$ ipython --no-banner

In [1]: import numpy as np

In [2]: np.set_printoptions(precision=4, suppress=True, linewidth=120)

In [3]: K = np.array([[1.1, 0.2, -0.7, -0.2],
   ...:     [-0.6, 0.7, -0.9, -1.1],
   ...:     [-0.6, -0.5, 0.2, 0.0],
   ...:     [-0.2, 0.4, -0.6, -0.3],
   ...:     [0.4, 1.2, 0.3, 0.4],
   ...:     [-0.9, -1.9, -0.3, -0.6],
   ...:     [-1.7, -1.0, -1.7, 1.2],
   ...:     [0.4, 1.9, -0.7, -0.3],
   ...:     [-2.4, -1.3, -0.9, -0.1],
   ...:     [-0.4, -0.4, 0.3, 1.2],
   ...:     [-2.2, -0.1, -1.0, -2.1],
   ...:     [-1.4, -1.1, 0.3, -1.2],
   ...:     [1.6, 1.4, -0.4, -1.5],
   ...:     [0.1, -1.2, 0.1, -1.2],
   ...:     [-1.5, 0.2, 0.2, 2.0],
   ...:     [-0.8, 0.7, 0.4, 0.9],
   ...:     [0.9, 1.7, 0.1, 1.2],
   ...:     [-0.2, 0.0, 0.1, -0.8],
   ...:     [-1.2, 0.2, 0.1, 0.9],
   ...:     [-0.2, -2.5, -2.7, 0.3]])

In [4]: K[5] *= 3

In [5]: print(K)
[[ 1.1  0.2 -0.7 -0.2]
 [-0.6  0.7 -0.9 -1.1]
 [-0.6 -0.5  0.2  0. ]
 [-0.2  0.4 -0.6 -0.3]
 [ 0.4  1.2  0.3  0.4]
 [-2.7 -5.7 -0.9 -1.8]
 [-1.7 -1.  -1.7  1.2]
 [ 0.4  1.9 -0.7 -0.3]
 [-2.4 -1.3 -0.9 -0.1]
 [-0.4 -0.4  0.3  1.2]
 [-2.2 -0.1 -1.  -2.1]
 [-1.4 -1.1  0.3 -1.2]
 [ 1.6  1.4 -0.4 -1.5]
 [ 0.1 -1.2  0.1 -1.2]
 [-1.5  0.2  0.2  2. ]
 [-0.8  0.7  0.4  0.9]
 [ 0.9  1.7  0.1  1.2]
 [-0.2  0.   0.1 -0.8]
 [-1.2  0.2  0.1  0.9]
 [-0.2 -2.5 -2.7  0.3]]

In [6]: O, Rm = np.linalg.qr(K)

In [7]: print(np.round(O @ Rm, 4) + 0)
[[ 1.1  0.2 -0.7 -0.2]
 [-0.6  0.7 -0.9 -1.1]
 [-0.6 -0.5  0.2  0. ]
 [-0.2  0.4 -0.6 -0.3]
 [ 0.4  1.2  0.3  0.4]
 [-2.7 -5.7 -0.9 -1.8]
 [-1.7 -1.  -1.7  1.2]
 [ 0.4  1.9 -0.7 -0.3]
 [-2.4 -1.3 -0.9 -0.1]
 [-0.4 -0.4  0.3  1.2]
 [-2.2 -0.1 -1.  -2.1]
 [-1.4 -1.1  0.3 -1.2]
 [ 1.6  1.4 -0.4 -1.5]
 [ 0.1 -1.2  0.1 -1.2]
 [-1.5  0.2  0.2  2. ]
 [-0.8  0.7  0.4  0.9]
 [ 0.9  1.7  0.1  1.2]
 [-0.2  0.   0.1 -0.8]
 [-1.2  0.2  0.1  0.9]
 [-0.2 -2.5 -2.7  0.3]]

In [8]: print(O.shape, Rm.shape)
(20, 4) (4, 4)

In [9]: rng = np.random.default_rng(451959)

In [10]: z = rng.permutation(4)

In [11]: A2 = K[:, z] * rng.choice([-1, 1], 4)

In [12]: print(A2)
[[-0.2  1.1 -0.2 -0.7]
 [-1.1 -0.6 -0.7 -0.9]
 [ 0.  -0.6  0.5  0.2]
 [-0.3 -0.2 -0.4 -0.6]
 [ 0.4  0.4 -1.2  0.3]
 [-1.8 -2.7  5.7 -0.9]
 [ 1.2 -1.7  1.  -1.7]
 [-0.3  0.4 -1.9 -0.7]
 [-0.1 -2.4  1.3 -0.9]
 [ 1.2 -0.4  0.4  0.3]
 [-2.1 -2.2  0.1 -1. ]
 [-1.2 -1.4  1.1  0.3]
 [-1.5  1.6 -1.4 -0.4]
 [-1.2  0.1  1.2  0.1]
 [ 2.  -1.5 -0.2  0.2]
 [ 0.9 -0.8 -0.7  0.4]
 [ 1.2  0.9 -1.7  0.1]
 [-0.8 -0.2 -0.   0.1]
 [ 0.9 -1.2 -0.2  0.1]
 [ 0.3 -0.2  2.5 -2.7]]

In [13]: left, _, Vt = np.linalg.svd(K.T @ A2)

In [14]: print(np.round(np.linalg.lstsq(K, A2)[0], 4) + 0)
[[ 0.  1.  0.  0.]
 [ 0.  0. -1.  0.]
 [ 0.  0.  0.  1.]
 [ 1.  0.  0.  0.]]

In [15]: x0 = np.array([0, 2, 3, 2])

In [16]: target = K @ x0

In [17]: print(np.round(np.linalg.pinv(K) @ K, 4) + 0)
[[1. 0. 0. 0.]
 [0. 1. 0. 0.]
 [0. 0. 1. 0.]
 [0. 0. 0. 1.]]

In [18]: print(np.round(np.linalg.solve(K.T @ K, K.T @ target), 4) + 0)
[0. 2. 3. 2.]

In [19]: target = target + 0.3 * rng.normal(size=20)

In [20]: print(target)
[ -2.0651  -3.6966  -0.0191  -1.8537   4.0352 -17.4218  -4.9983   1.064   -5.6708   2.475   -7.3605  -3.4356  -1.72
  -5.2389   4.8403   4.653    6.185   -1.2195   2.8168 -12.6728]

In [21]: beta, *_ = np.linalg.lstsq(K, target)

In [22]: print(round(np.linalg.norm(target - K @ beta), 4))
1.0607

In [23]: print(np.round(K.T @ (target - K @ beta), 4) + 0)
[0. 0. 0. 0.]

In [24]: Z = K[[0, 13]].astype(float)

In [25]: for _ in range(7):
    ...:     z = np.linalg.norm(K[:, None] - Z, axis=-1).argmin(axis=1)
    ...:     Z = np.array([K[z == j].mean(axis=0) for j in range(2)])
    ...: 

In [26]: print(z)
[0 0 0 0 0 1 1 0 1 0 1 1 0 1 0 0 0 0 0 1]

In [27]: print(np.abs(Z[1] - Z[0]).argmax())
1

In [28]: print(Z[1] - Z[0])
[-1.4154 -2.4352 -0.8484 -0.8846]

In [29]: mat = np.load("run16.npy")

In [30]: print(mat)
[[ 2.6125 -0.1292 -0.4698]
 [-0.1292  2.9569 -0.1566]
 [-0.4698 -0.1566  2.4306]]

In [31]: evals, evecs = np.linalg.eigh(mat)

In [32]: x0 = np.array([1, 2, 3])

In [33]: print(np.linalg.eigvalsh(mat[1:, 1:]))
[2.3875 3.    ]

In [34]: print(round(x0 @ mat @ x0 / (x0 @ x0), 4), round(evals[0], 4), round(float(evals[-1]), 4))
2.2215 2.0 3.0001

In [35]: x0 = np.ones(3)

In [36]: for _ in range(4):
    ...:     x0 = mat @ x0
    ...:     x0 /= np.linalg.norm(x0)
    ...:     print(round(x0 @ mat @ x0, 4))
    ...: 
2.3046
2.4964
2.6892
2.833

In [37]: print(x0)
[0.272  0.9608 0.0528]

In [38]: A2 = np.array([[1, 3], [1, 1]])

In [39]: X = np.kron(np.eye(2, dtype=int), A2)

In [40]: print(X)
[[1 3 0 0]
 [1 1 0 0]
 [0 0 1 3]
 [0 0 1 1]]

In [41]: z = rng.permutation(4)

In [42]: print(z)
[2 1 3 0]

In [43]: A2 = X[z][:, z]

In [44]: print(A2)
[[1 0 3 0]
 [0 1 0 1]
 [1 0 1 0]
 [0 3 0 1]]

In [45]: print(np.trace(A2))
4

In [46]: print(np.allclose(A2, X))
False

In [47]: print(np.round(np.linalg.det(A2), 4), np.round(np.linalg.det(X[z]), 4))
4.0 4.0

In [48]: print(np.diag(A2))
[1 1 1 1]

In [49]: W0 = np.load("case16.npy")

In [50]: print(W0)
[[-2.9924  1.232  -0.8138  2.8239]
 [-1.5468  0.5954 -0.39    1.3596]
 [-3.0275  1.2139 -0.7856  2.7807]
 [-1.5246  0.6141 -0.399   1.4124]
 [-1.5007  0.581  -0.4059  1.4127]
 [-1.5124  0.5713 -0.4118  1.3829]
 [-1.4904  0.5552 -0.3788  1.4296]
 [ 0.0003 -0.0308 -0.001   0.0041]
 [-1.5029  0.5918 -0.3714  1.3463]
 [-1.5037  0.6102 -0.4003  1.3913]
 [-0.0018 -0.025   0.0356 -0.0175]
 [-1.5136  0.6113 -0.3993  1.3985]
 [-4.5136  1.7898 -1.1899  4.2145]
 [-4.4826  1.8353 -1.2123  4.2247]
 [-4.4836  1.7895 -1.2211  4.1616]
 [-1.5043  0.5924 -0.4004  1.3936]
 [-0.0308  0.0031  0.0171  0.0009]
 [-4.5089  1.8109 -1.1776  4.1694]
 [ 0.0171 -0.0736 -0.0203  0.0128]
 [-2.986   1.2004 -0.7642  2.7971]
 [-3.0254  1.2076 -0.8258  2.8141]
 [-2.9507  1.2068 -0.7797  2.8495]
 [-2.9559  1.1892 -0.7935  2.8017]
 [ 0.0195 -0.0258 -0.0129  0.0134]
 [-4.4859  1.8013 -1.2146  4.2324]
 [-3.012   1.1989 -0.7994  2.8024]
 [-1.4703  0.5687 -0.385   1.3953]
 [-1.5176  0.5797 -0.3547  1.3797]
 [-4.5088  1.7753 -1.199   4.165 ]]

In [51]: z = rng.permutation(4)

In [52]: A2 = W0[:, z] * rng.choice([-1, 1], 4)

In [53]: print(A2)
[[ 1.232   2.9924  2.8239  0.8138]
 [ 0.5954  1.5468  1.3596  0.39  ]
 [ 1.2139  3.0275  2.7807  0.7856]
 [ 0.6141  1.5246  1.4124  0.399 ]
 [ 0.581   1.5007  1.4127  0.4059]
 [ 0.5713  1.5124  1.3829  0.4118]
 [ 0.5552  1.4904  1.4296  0.3788]
 [-0.0308 -0.0003  0.0041  0.001 ]
 [ 0.5918  1.5029  1.3463  0.3714]
 [ 0.6102  1.5037  1.3913  0.4003]
 [-0.025   0.0018 -0.0175 -0.0356]
 [ 0.6113  1.5136  1.3985  0.3993]
 [ 1.7898  4.5136  4.2145  1.1899]
 [ 1.8353  4.4826  4.2247  1.2123]
 [ 1.7895  4.4836  4.1616  1.2211]
 [ 0.5924  1.5043  1.3936  0.4004]
 [ 0.0031  0.0308  0.0009 -0.0171]
 [ 1.8109  4.5089  4.1694  1.1776]
 [-0.0736 -0.0171  0.0128  0.0203]
 [ 1.2004  2.986   2.7971  0.7642]
 [ 1.2076  3.0254  2.8141  0.8258]
 [ 1.2068  2.9507  2.8495  0.7797]
 [ 1.1892  2.9559  2.8017  0.7935]
 [-0.0258 -0.0195  0.0134  0.0129]
 [ 1.8013  4.4859  4.2324  1.2146]
 [ 1.1989  3.012   2.8024  0.7994]
 [ 0.5687  1.4703  1.3953  0.385 ]
 [ 0.5797  1.5176  1.3797  0.3547]
 [ 1.7753  4.5088  4.165   1.199 ]]

In [54]: left, _, Vt = np.linalg.svd(W0.T @ A2)

In [55]: print(z)
[1 0 3 2]

In [56]: print(np.round(np.linalg.lstsq(W0, A2)[0], 4) + 0)
[[ 0. -1.  0.  0.]
 [ 1.  0.  0.  0.]
 [ 0.  0.  0. -1.]
 [ 0.  0.  1.  0.]]

In [57]: print(np.round(left @ Vt, 4) + 0)
[[ 0. -1.  0.  0.]
 [ 1.  0.  0.  0.]
 [ 0.  0.  0. -1.]
 [ 0.  0.  1.  0.]]
